% python3 -q
>>> import numpy as np
>>> import numpy.linalg as la
>>> np.set_printoptions(precision=3, suppress=True, linewidth=100, legacy="1.25")
>>> def tidy(a):
...     return np.round(a, 3) + 0
... 
>>> m1 = np.load("run6.npy")
>>> print(m1)
[[0 0 0 1 1 1 0 1 0 0 1]
 [0 0 0 0 0 0 0 0 0 0 0]
 [0 0 0 0 0 0 1 0 0 0 0]
 [1 0 0 0 0 1 0 1 1 0 1]
 [1 0 0 0 0 1 0 0 1 1 1]
 [1 0 0 1 1 0 0 1 0 1 1]
 [0 0 1 0 0 0 0 0 0 0 0]
 [1 0 0 1 0 1 0 0 1 0 1]
 [0 0 0 1 1 0 0 1 0 1 1]
 [0 0 0 0 1 1 0 0 1 0 1]
 [1 0 0 1 1 1 0 1 1 1 0]]
>>> gram = m1.T @ m1
>>> gram
array([[5, 0, 0, 3, 2, 4, 0, 3, 4, 3, 4],
       [0, 0, 0, 0, 0, 0, 0, 0, 0, 0, 0],
       [0, 0, 1, 0, 0, 0, 0, 0, 0, 0, 0],
       [3, 0, 0, 5, 4, 3, 0, 4, 2, 3, 4],
       [2, 0, 0, 4, 5, 3, 0, 4, 2, 3, 4],
       [4, 0, 0, 3, 3, 6, 0, 3, 5, 2, 5],
       [0, 0, 0, 0, 0, 0, 1, 0, 0, 0, 0],
       [3, 0, 0, 4, 4, 3, 0, 5, 2, 3, 4],
       [4, 0, 0, 2, 2, 5, 0, 2, 5, 2, 4],
       [3, 0, 0, 3, 3, 2, 0, 3, 2, 4, 3],
       [4, 0, 0, 4, 4, 5, 0, 4, 4, 3, 7]])
>>> (m1 @ m1.T).shape
(11, 11)
>>> U, sigma, Vh = la.svd(m1)
>>> vecs = Vh[:(sigma > 1e-8).sum()]
>>> rng = np.random.default_rng(85668)
>>> x = m1[5] + 4 * m1[4] + rng.integers(2) * np.eye(11)[3]
>>> x
array([5., 0., 0., 2., 1., 4., 0., 1., 4., 5., 5.])
>>> tidy(vecs.T @ vecs)
array([[1., 0., 0., 0., 0., 0., 0., 0., 0., 0., 0.],
       [0., 0., 0., 0., 0., 0., 0., 0., 0., 0., 0.],
       [0., 0., 1., 0., 0., 0., 0., 0., 0., 0., 0.],
       [0., 0., 0., 1., 0., 0., 0., 0., 0., 0., 0.],
       [0., 0., 0., 0., 1., 0., 0., 0., 0., 0., 0.],
       [0., 0., 0., 0., 0., 1., 0., 0., 0., 0., 0.],
       [0., 0., 0., 0., 0., 0., 1., 0., 0., 0., 0.],
       [0., 0., 0., 0., 0., 0., 0., 1., 0., 0., 0.],
       [0., 0., 0., 0., 0., 0., 0., 0., 1., 0., 0.],
       [0., 0., 0., 0., 0., 0., 0., 0., 0., 1., 0.],
       [0., 0., 0., 0., 0., 0., 0., 0., 0., 0., 1.]])
>>> la.matrix_rank(np.vstack([m1, x]))
10
